In [1]: import numpy as np

In [2]: import numpy.linalg as la

In [3]: np.set_printoptions(precision=1, suppress=True, linewidth=140, floatmode="fixed")

In [4]: K = np.array([[0.0, 0.0, 0.0, 0.0, 0.0, 2.0, -3.0],
   ...:     [0.0, 0.0, 0.0, 0.0, 0.0, 1.0, 0.0],
   ...:     [0.0, 0.0, 0.0, 0.0, 0.0, -1.0, -3.0],
   ...:     [0.0, 0.0, 0.0, 0.0, 0.0, 1.0, -1.0],
   ...:     [0.0, 0.0, 0.0, 0.0, 0.0, 3.0, 3.0],
   ...:     [2.0, 1.0, -1.0, 1.0, 3.0, 0.0, 0.0],
   ...:     [-3.0, 0.0, -3.0, -1.0, 3.0, 0.0, 0.0]])

In [5]: u = np.array([-4, -2])

In [6]: np.polyval(u, K[0])
Out[6]: array([ -2.0,  -2.0,  -2.0,  -2.0,  -2.0, -10.0,  10.0])

In [7]: np.cross(K[0, :3], K[4, :3])
Out[7]: array([0.0, 0.0, 0.0])

In [8]: np.array([np.convolve(row, u, "same") for row in K])
Out[8]: 
array([[  0.0,   0.0,   0.0,   0.0,   0.0,  -8.0,   8.0],
       [  0.0,   0.0,   0.0,   0.0,   0.0,  -4.0,  -2.0],
       [  0.0,   0.0,   0.0,   0.0,   0.0,   4.0,  14.0],
       [  0.0,   0.0,   0.0,   0.0,   0.0,  -4.0,   2.0],
       [  0.0,   0.0,   0.0,   0.0,   0.0, -12.0, -18.0],
       [ -8.0,  -8.0,   2.0,  -2.0, -14.0,  -6.0,   0.0],
       [ 12.0,   6.0,  12.0,  10.0, -10.0,  -6.0,   0.0]])

In [9]: round(float(np.abs(la.eigvals(K)).max()), 1)
Out[9]: 5.5

In [10]: (K + K.T) / 2
Out[10]: 
array([[ 0.0,  0.0,  0.0,  0.0,  0.0,  2.0, -3.0],
       [ 0.0,  0.0,  0.0,  0.0,  0.0,  1.0,  0.0],
       [ 0.0,  0.0,  0.0,  0.0,  0.0, -1.0, -3.0],
       [ 0.0,  0.0,  0.0,  0.0,  0.0,  1.0, -1.0],
       [ 0.0,  0.0,  0.0,  0.0,  0.0,  3.0,  3.0],
       [ 2.0,  1.0, -1.0,  1.0,  3.0,  0.0,  0.0],
       [-3.0,  0.0, -3.0, -1.0,  3.0,  0.0,  0.0]])

In [11]: np.allclose(K @ K.T, K.T @ K)
Out[11]: True

In [12]: round(la.det(K), 1)
Out[12]: np.float64(0.0)

In [13]: np.round(np.sort(np.abs(la.eigvals(K))), 1) + 0
Out[13]: array([0.0, 0.0, 0.0, 3.8, 3.8, 5.5, 5.5])

In [14]: la.matrix_power(K, 2)
Out[14]: 
array([[ 13.0,   2.0,   7.0,   5.0,  -3.0,   0.0,   0.0],
       [  2.0,   1.0,  -1.0,   1.0,   3.0,   0.0,   0.0],
       [  7.0,  -1.0,  10.0,   2.0, -12.0,   0.0,   0.0],
       [  5.0,   1.0,   2.0,   2.0,   0.0,   0.0,   0.0],
       [ -3.0,   3.0, -12.0,   0.0,  18.0,   0.0,   0.0],
       [  0.0,   0.0,   0.0,   0.0,   0.0,  16.0,   5.0],
       [  0.0,   0.0,   0.0,   0.0,   0.0,   5.0,  28.0]])

In [15]: vec = np.array([-1, 3, -3, 2, 2, -3, 3])

In [16]: K * vec
Out[16]: 
array([[-0.0,  0.0, -0.0,  0.0,  0.0, -6.0, -9.0],
       [-0.0,  0.0, -0.0,  0.0,  0.0, -3.0,  0.0],
       [-0.0,  0.0, -0.0,  0.0,  0.0,  3.0, -9.0],
       [-0.0,  0.0, -0.0,  0.0,  0.0, -3.0, -3.0],
       [-0.0,  0.0, -0.0,  0.0,  0.0, -9.0,  9.0],
       [-2.0,  3.0,  3.0,  2.0,  6.0, -0.0,  0.0],
       [ 3.0,  0.0,  9.0, -2.0,  6.0, -0.0,  0.0]])

In [17]: np.einsum("ij,j->i", K, vec)
Out[17]: array([-15.0,  -3.0,  -6.0,  -6.0,   0.0,  12.0,  16.0])

In [18]: (K @ vec).argmax()
Out[18]: np.int64(6)

In [19]: K @ np.eye(7)[1]
Out[19]: array([0.0, 0.0, 0.0, 0.0, 0.0, 1.0, 0.0])

In [20]: K @ np.ones(7)
Out[20]: array([-1.0,  1.0, -4.0,  0.0,  6.0,  6.0, -4.0])

In [21]: K @ vec
Out[21]: array([-15.0,  -3.0,  -6.0,  -6.0,   0.0,  12.0,  16.0])

In [22]: X = np.load("x.npy")

In [23]: X
Out[23]: 
array([[1, 0, 0, 0, 0, 0, 0],
       [0, 0, 0, 0, 1, 0, 0],
       [0, 1, 0, 0, 0, 0, 0],
       [0, 0, 0, 0, 0, 0, 1],
       [0, 0, 0, 1, 0, 0, 0],
       [0, 0, 0, 0, 0, 1, 0],
       [0, 0, 1, 0, 0, 0, 0]])

In [24]: other = X[0, 0] * X[1:] - np.outer(X[1:, 0], X[0])

In [25]: other
Out[25]: 
array([[0, 0, 0, 0, 1, 0, 0],
       [0, 1, 0, 0, 0, 0, 0],
       [0, 0, 0, 0, 0, 0, 1],
       [0, 0, 0, 1, 0, 0, 0],
       [0, 0, 0, 0, 0, 1, 0],
       [0, 0, 1, 0, 0, 0, 0]])

In [26]: X[:, 0] / X[0, 0]
Out[26]: array([1.0, 0.0, 0.0, 0.0, 0.0, 0.0, 0.0])

In [27]: np.flatnonzero(~other.round(6).any(axis=1))
Out[27]: array([], dtype=int64)

In [28]: vec = np.array([0, -2, 2, -2, 1, 0, -1])

In [29]: y = X @ vec

In [30]: y
Out[30]: array([ 0,  1, -2, -1, -2,  0,  2])

In [31]: la.solve(X, X[:, 2])
Out[31]: array([0.0, 0.0, 1.0, 0.0, 0.0, 0.0, 0.0])

In [32]: la.solve(X.T, X[5])
Out[32]: array([0.0, 0.0, 0.0, 0.0, 0.0, 1.0, 0.0])

In [33]: la.solve(X, y)
Out[33]: array([ 0.0, -2.0,  2.0, -2.0,  1.0,  0.0, -1.0])

In [34]: la.solve(X, 4 * y)
Out[34]: array([ 0.0, -8.0,  8.0, -8.0,  4.0,  0.0, -4.0])

In [35]: X[:, 5] @ X[:, 2]
Out[35]: np.int64(0)

In [36]: la.pinv(X)
Out[36]: 
array([[1.0, 0.0, 0.0, 0.0, 0.0, 0.0, 0.0],
       [0.0, 0.0, 1.0, 0.0, 0.0, 0.0, 0.0],
       [0.0, 0.0, 0.0, 0.0, 0.0, 0.0, 1.0],
       [0.0, 0.0, 0.0, 0.0, 1.0, 0.0, 0.0],
       [0.0, 1.0, 0.0, 0.0, 0.0, 0.0, 0.0],
       [0.0, 0.0, 0.0, 0.0, 0.0, 1.0, 0.0],
       [0.0, 0.0, 0.0, 1.0, 0.0, 0.0, 0.0]])

In [37]: la.svd(X, compute_uv=False)
Out[37]: array([1.0, 1.0, 1.0, 1.0, 1.0, 1.0, 1.0])

In [38]: X.T @ X
Out[38]: 
array([[1, 0, 0, 0, 0, 0, 0],
       [0, 1, 0, 0, 0, 0, 0],
       [0, 0, 1, 0, 0, 0, 0],
       [0, 0, 0, 1, 0, 0, 0],
       [0, 0, 0, 0, 1, 0, 0],
       [0, 0, 0, 0, 0, 1, 0],
       [0, 0, 0, 0, 0, 0, 1]])

In [39]: X @ X.T
Out[39]: 
array([[1, 0, 0, 0, 0, 0, 0],
       [0, 1, 0, 0, 0, 0, 0],
       [0, 0, 1, 0, 0, 0, 0],
       [0, 0, 0, 1, 0, 0, 0],
       [0, 0, 0, 0, 1, 0, 0],
       [0, 0, 0, 0, 0, 1, 0],
       [0, 0, 0, 0, 0, 0, 1]])

In [40]: vec = np.array([2, 2, -2, 1, 1, 2, 2])

In [41]: a = np.maximum(X @ vec, 0)

In [42]: np.flatnonzero(a > 1e-9)
Out[42]: array([0, 1, 2, 3, 4, 5])

In [43]: a
Out[43]: array([2, 1, 2, 2, 1, 2, 0])

In [44]: gram = K.T @ K

In [45]: np.round(la.svd(K, compute_uv=False) ** 2, 1) + 0
Out[45]: array([29.8, 29.8, 14.2, 14.2,  0.0,  0.0,  0.0])

In [46]: np.diag(gram)
Out[46]: array([13.0,  1.0, 10.0,  2.0, 18.0, 16.0, 28.0])

In [47]: np.trace(gram), (K ** 2).sum()
Out[47]: (np.float64(88.0), np.float64(88.0))

In [48]: np.round(la.eigvalsh(gram)[::-1], 1) + 0
Out[48]: array([29.8, 29.8, 14.2, 14.2,  0.0,  0.0,  0.0])

In [49]: gram
Out[49]: 
array([[ 13.0,   2.0,   7.0,   5.0,  -3.0,   0.0,   0.0],
       [  2.0,   1.0,  -1.0,   1.0,   3.0,   0.0,   0.0],
       [  7.0,  -1.0,  10.0,   2.0, -12.0,   0.0,   0.0],
       [  5.0,   1.0,   2.0,   2.0,   0.0,   0.0,   0.0],
       [ -3.0,   3.0, -12.0,   0.0,  18.0,   0.0,   0.0],
       [  0.0,   0.0,   0.0,   0.0,   0.0,  16.0,   5.0],
       [  0.0,   0.0,   0.0,   0.0,   0.0,   5.0,  28.0]])

In [50]: (K @ K.T).shape
Out[50]: (7, 7)

In [51]: feats = np.load("sample12.npy")

In [52]: feats
Out[52]: 
array([[ 2.0,  0.0,  3.0,  2.0,  0.0,  0.0,  0.0],
       [-3.0,  3.0, -2.0, -3.0,  0.0,  0.0,  0.0],
       [ 0.0,  2.0,  0.0,  0.0,  0.0,  0.0,  0.0],
       [-2.0,  1.0,  2.0,  0.0,  0.0,  0.0,  0.0],
       [ 0.0,  0.0,  0.0,  0.0,  0.0, -2.0, -1.0],
       [ 0.0,  0.0,  0.0,  0.0, -2.0, -1.0,  0.0],
       [ 0.0,  0.0,  0.0,  0.0,  2.0, -1.0, -1.0]])

In [53]: W = np.array([[-2, 0, 1, 0],
    ...:     [-1, -1, -2, 0],
    ...:     [2, 1, -2, 1],
    ...:     [-1, 0, -2, 1],
    ...:     [-1, -2, 0, 1],
    ...:     [0, -1, -1, -1],
    ...:     [1, -2, 0, 1]])

In [54]: b = np.array([-1, 2, 0, -2])

In [55]: hid = np.maximum(feats @ W + b, 0)

In [56]: la.matrix_rank(hid)
Out[56]: np.int64(4)

In [57]: hid
Out[57]: 
array([[0.0, 5.0, 0.0, 3.0],
       [1.0, 0.0, 1.0, 0.0],
       [0.0, 0.0, 0.0, 0.0],
       [6.0, 3.0, 0.0, 0.0],
       [0.0, 6.0, 2.0, 0.0],
       [1.0, 7.0, 1.0, 0.0],
       [0.0, 1.0, 1.0, 0.0]])

In [58]: Z = np.array([[0, 2, 1], [-1, 2, 0], [-1, 2, -2], [0, -2, 0]])

In [59]: (hid @ Z).round(6).argmax(axis=1)
Out[59]: array([1, 1, 0, 1, 1, 1, 1])

In [60]: hid @ Z
Out[60]: 
array([[-5.0,  4.0,  0.0],
       [-1.0,  4.0, -1.0],
       [ 0.0,  0.0,  0.0],
       [-3.0, 18.0,  6.0],
       [-8.0, 16.0, -4.0],
       [-8.0, 18.0, -1.0],
       [-2.0,  4.0, -2.0]])

In [61]: vec = np.array([-8, -5, -2, 1])

In [62]: a = np.maximum(hid @ vec, 0)

In [63]: a
Out[63]: array([0.0, 0.0, 0.0, 0.0, 0.0, 0.0, 0.0])

In [64]: np.flatnonzero(a > 1e-9)
Out[64]: array([], dtype=int64)

In [65]: np.maximum(hid @ (3 * vec), 0)
Out[65]: array([0.0, 0.0, 0.0, 0.0, 0.0, 0.0, 0.0])

In [66]: round(np.abs(la.eigvals(feats)).max(), 1)
Out[66]: np.float64(4.4)

In [67]: la.matrix_power(feats, 3)
Out[67]: 
array([[-32.0,  48.0,  -8.0, -24.0,   0.0,   0.0,   0.0],
       [  6.0, -51.0, -61.0, -24.0,   0.0,   0.0,   0.0],
       [-18.0,   4.0, -42.0, -30.0,   0.0,   0.0,   0.0],
       [-21.0,  -2.0, -49.0, -35.0,   0.0,   0.0,   0.0],
       [  0.0,   0.0,   0.0,   0.0,  -4.0,  -8.0,  -3.0],
       [  0.0,   0.0,   0.0,   0.0,  -6.0, -11.0,  -4.0],
       [  0.0,   0.0,   0.0,   0.0,   2.0,   3.0,   1.0]])

In [68]: feats.inv()
Traceback (most recent call last):
  Cell In[68], line 1
    feats.inv()
AttributeError: 'numpy.ndarray' object has no attribute 'inv'


In [69]: np.trace(feats)
Out[69]: np.float64(3.0)

In [70]: (feats + feats.T) / 2
Out[70]: 
array([[ 2.0, -1.5,  1.5,  0.0,  0.0,  0.0,  0.0],
       [-1.5,  3.0,  0.0, -1.0,  0.0,  0.0,  0.0],
       [ 1.5,  0.0,  0.0,  1.0,  0.0,  0.0,  0.0],
       [ 0.0, -1.0,  1.0,  0.0,  0.0,  0.0,  0.0],
       [ 0.0,  0.0,  0.0,  0.0,  0.0, -2.0,  0.5],
       [ 0.0,  0.0,  0.0,  0.0, -2.0, -1.0, -0.5],
       [ 0.0,  0.0,  0.0,  0.0,  0.5, -0.5, -1.0]])

In [71]: np.allclose(feats @ feats.T, feats.T @ feats)
Out[71]: False

In [72]: np.allclose(feats, feats.T)
Out[72]: False

In [73]: feats @ feats
Out[73]: 
array([[  0.0,   8.0,  10.0,   4.0,   0.0,   0.0,   0.0],
       [ -9.0,   2.0, -21.0, -15.0,   0.0,   0.0,   0.0],
       [ -6.0,   6.0,  -4.0,  -6.0,   0.0,   0.0,   0.0],
       [ -7.0,   7.0,  -8.0,  -7.0,   0.0,   0.0,   0.0],
       [  0.0,   0.0,   0.0,   0.0,   2.0,   3.0,   1.0],
       [  0.0,   0.0,   0.0,   0.0,   2.0,   5.0,   2.0],
       [  0.0,   0.0,   0.0,   0.0,   0.0,  -2.0,  -1.0]])

In [74]: np.round(np.sort(np.abs(la.eigvals(feats))), 1) + 0
Out[74]: array([0.0, 0.4, 0.9, 1.1, 2.4, 4.4, 4.4])

In [75]: M = np.load("arr.npy")

In [76]: M
Out[76]: 
array([[ -0.1,  -0.1,   0.0,  -0.4,  -0.2,  -0.2,   0.8,   1.3,   1.1],
       [  0.2,  -0.7,   0.1,   1.7,  -0.7,  -0.5,   0.8,  -2.1,   0.9],
       [  1.2,   0.2,   0.6,   0.9,  -0.7,   0.2,  -0.9,   1.9,   2.5],
       [ -0.3,   1.7,  -0.2,  -1.9,  -1.0,  -0.6,  -0.1,  -0.3,   0.0],
       [ -0.2,   0.2,  -0.2,   0.6,   2.1,  -0.3,  -0.3,  -0.2,  -1.5],
       [  0.2,  -0.4,  -1.4,   1.4,   0.7,   0.1,  -1.1,   1.2,   0.6],
       [ -1.1,   0.3,   1.3,   1.5,   1.0,   0.5,  -1.1,   0.7,  -0.3],
       [  1.3,   0.1,  -1.6,  -0.8,  -0.1,   0.6,  -0.6,  -2.0,   0.5],
       [ -1.8,   1.0,  -0.8,   1.3,  -0.8,  -0.4,  -1.2,  -1.5,  -1.2],
       [  0.6,   0.8,  -0.5,   1.3,  -0.3,  -1.3,   0.9,   0.8,  -0.6],
       [  0.8,  -2.5,  -0.8,  -0.3,   0.2,  -0.8,  -3.0,   0.8,   0.2],
       [ -0.8,  -0.9,  -1.1,  -0.5,   1.2,  -0.1,  -1.0,   1.1,  -1.1],
       [  0.5,  -0.5,  -0.2,   0.1,  -1.5,   0.4,   1.2,  -0.7,   0.8],
       [  1.0,   3.2,   0.7,   0.6,   1.7,  -0.3,   1.2,  -0.1,   1.0],
       [  0.0,  -0.1,  -0.8,  -0.8,   1.0,  -0.9,   1.1,  -0.3,  -0.1],
       [ 14.0,  -4.0,  -4.0, -48.0,  10.0, -28.0,  -8.0,  -6.0, -24.0],
       [  0.2,   0.4,   1.1,  -0.3,  -0.2,   0.4,   0.4,   0.8,   0.2],
       [ -0.5,   1.2,  -1.3,   0.3,   0.0,  -0.4,  -0.2,   0.7,  -0.6],
       [  1.4,   0.9,   0.2,   0.2,  -1.1,   1.9,   0.7,  -1.5,   1.6],
       [  0.9,  -0.2,   0.4,   0.1,  -0.1,  -0.5,  -0.4,   0.1,  -1.4],
       [ -0.3,   0.2,  -0.9,   1.5,   0.2,  -0.7,  -0.7,   0.1,   2.3],
       [ -0.4,   1.0,   0.0,  -0.6,  -0.7,   1.0,   0.5,   0.2,  -0.7],
       [ -0.9,  -0.8,   0.0,   0.5,   0.0,  -0.2,   0.8,   0.8,  -0.2],
       [  0.4,  -1.5,   1.3,  -2.0,  -1.2,  -0.2,  -0.9,   0.1,   0.0],
       [  0.7,  -0.4,  -0.3,   0.2,  -0.3,  -2.3,  -0.2,  -1.3,   0.7],
       [ -0.7,   0.1,   1.4,   0.9,   2.0,  -0.5,  -0.7,   2.4,   1.1]])

In [77]: gram = np.cov(M, rowvar=False)

In [78]: gram.shape
Out[78]: (9, 9)

In [79]: np.argwhere(np.triu(np.abs(np.corrcoef(M.T)) > 0.8, 1))
Out[79]: 
array([[0, 3],
       [0, 4],
       [0, 5],
       [0, 8],
       [3, 4],
       [3, 5],
       [3, 6],
       [3, 8],
       [4, 5],
       [4, 8],
       [5, 6],
       [5, 8],
       [6, 8]])

In [80]: np.polyfit(M[:, 8], M[:, 7], 1)
Out[80]: array([0.2, 0.1])

In [81]: round(np.corrcoef(M[:, 8], M[:, 7])[0, 1], 1)
Out[81]: np.float64(0.7)

In [82]: np.corrcoef(M.T)
Out[82]: 
array([[ 1.0, -0.6, -0.6, -1.0,  0.8, -0.9, -0.8, -0.7, -0.9],
       [-0.6,  1.0,  0.5,  0.6, -0.5,  0.6,  0.7,  0.4,  0.6],
       [-0.6,  0.5,  1.0,  0.7, -0.6,  0.7,  0.6,  0.6,  0.7],
       [-1.0,  0.6,  0.7,  1.0, -0.9,  1.0,  0.8,  0.7,  1.0],
       [ 0.8, -0.5, -0.6, -0.9,  1.0, -0.9, -0.8, -0.5, -0.9],
       [-0.9,  0.6,  0.7,  1.0, -0.9,  1.0,  0.8,  0.7,  1.0],
       [-0.8,  0.7,  0.6,  0.8, -0.8,  0.8,  1.0,  0.5,  0.8],
       [-0.7,  0.4,  0.6,  0.7, -0.5,  0.7,  0.5,  1.0,  0.7],
       [-0.9,  0.6,  0.7,  1.0, -0.9,  1.0,  0.8,  0.7,  1.0]])
